$ python3 -q
>>> import numpy as np
>>> from numpy import linalg as LA
>>> np.set_printoptions(suppress=True, linewidth=120)
>>> A = np.loadtxt("data.csv", delimiter=",")
>>> print(A.round(2))
[[-4.18  4.92  7.63]
 [ 4.2   0.52  9.06]
 [ 3.49  1.02  9.32]
 [-3.15 -1.25 -9.41]
 [-8.6   3.91 -3.29]
 [-8.01  2.94 -5.22]
 [ 2.68 -4.36 -8.59]
 [-7.63  5.52  3.36]
 [-8.63  5.05  0.13]
 [-7.37  2.18 -6.4 ]
 [-8.12  3.09 -4.95]
 [-6.47  1.3  -7.51]
 [-3.87 -0.76 -9.19]
 [ 7.6  -2.44  6.03]
 [ 7.19 -2.    6.65]]
>>> # looks like rank 2
>>> U, sig, Vh = LA.svd(A)
>>> print(np.argmax(sig[:-1] / (sig[1:] + 1e-6)) + 1)
2
>>> other = U[:, :2] @ np.diag(sig[:2]) @ Vh[:2]
>>> print(other.round(2))
[[-4.18  4.92  7.63]
 [ 4.2   0.52  9.06]
 [ 3.49  1.02  9.32]
 [-3.15 -1.25 -9.41]
 [-8.6   3.91 -3.29]
 [-8.01  2.94 -5.22]
 [ 2.68 -4.36 -8.59]
 [-7.63  5.52  3.36]
 [-8.63  5.05  0.13]
 [-7.37  2.18 -6.4 ]
 [-8.12  3.09 -4.95]
 [-6.47  1.3  -7.51]
 [-3.87 -0.76 -9.19]
 [ 7.6  -2.44  6.03]
 [ 7.19 -2.    6.65]]
>>> print(LA.matrix_rank(A, rtol=0.05))
2
>>> print(np.round(np.abs(A - other).max(), 2))
0.0
>>> U, sig, Vh = LA.svd(A)
>>> vecs = Vh[:(sig > 1e-8).sum()]
>>> rng = np.random.default_rng(8246)
>>> x0 = A[7] + 5 * A[11] + rng.integers(2) * np.eye(3)[1]
>>> print(x0.round(2))
[-40.    13.03 -34.18]
>>> print(np.round(LA.norm(x0 - vecs.T @ vecs @ x0), 2))
0.83
>>> print(np.allclose(vecs.T @ vecs @ x0, x0))
False
>>> print(np.round(vecs.T @ vecs, 2))
[[ 0.77 -0.4   0.13]
 [-0.4   0.31  0.23]
 [ 0.13  0.23  0.93]]
>>> d = LA.norm(A[:, None] - A[None], axis=-1)
>>> print(d.mean(axis=1).argmax())
13
>>> print(np.unravel_index(d.round(6).argmax(), d.shape))
(np.int64(9), np.int64(14))
>>> print((d + 1e9 * np.eye(15)).round(6).argmin(axis=1))
[ 7  2  1 12 10 10  3  8  7  5  5  9  3 14 13]
>>> print(np.round(LA.norm(A, axis=1), 2))
[10. 10. 10. 10. 10. 10. 10. 10. 10. 10. 10. 10. 10. 10. 10.]
>>> print(d[:5, :5].round(2))
[[ 0.    9.58  8.77 18.15 11.82]
 [ 9.58  0.    0.9  19.96 18.1 ]
 [ 8.77  0.9   0.   20.   17.7 ]
 [18.15 19.96 20.    0.    9.68]
 [11.82 18.1  17.7   9.68  0.  ]]
>>> z = A[:, 1] > np.median(A[:, 1])
>>> u = A[z].mean(axis=0) - A[~z].mean(axis=0)
>>> print(u.round(2))
[-8.96  4.94 -0.79]
>>> J = np.loadtxt("w.csv", delimiter=",")
>>> print(J)
[[ 1.  0.  0.  0.  0.  0.  0.  0.  0.]
 [-1.  1.  0.  0.  0.  0.  0.  0.  0.]
 [-2. -3.  1.  0.  0.  0.  0.  0.  0.]
 [-3.  3. -3.  1.  0.  0.  0.  0.  0.]
 [ 0.  1.  1.  0.  1.  0.  0.  0.  0.]
 [-3. -1.  2.  3. -3.  1.  0.  0.  0.]
 [ 2.  0. -2. -3.  2.  2.  1.  0.  0.]
 [-1. -3. -2.  2.  3.  1.  1.  1.  0.]
 [ 1. -2.  1.  0.  0.  2.  3. -1.  1.]]
>>> # triangular: eigenvalues sit on the diagonal
>>> print(J @ J)
[[  1.   0.   0.   0.   0.   0.   0.   0.   0.]
 [ -2.   1.   0.   0.   0.   0.   0.   0.   0.]
 [ -1.  -6.   1.   0.   0.   0.   0.   0.   0.]
 [ -3.  15.  -6.   1.   0.   0.   0.   0.   0.]
 [ -3.  -1.   2.   0.   1.   0.   0.   0.   0.]
 [-18.  -2.  -8.   6.  -6.   1.   0.   0.   0.]
 [ 11.  -3.  11.   0.  -2.   4.   1.   0.   0.]
 [ -2.   8.  -7.   4.   5.   4.   2.   1.   0.]
 [  3.  -6.   2.  -5.  -3.   9.   5.  -2.   1.]]
>>> print(np.prod(np.diag(J)), round(LA.det(J), 2))
1.0 1.0
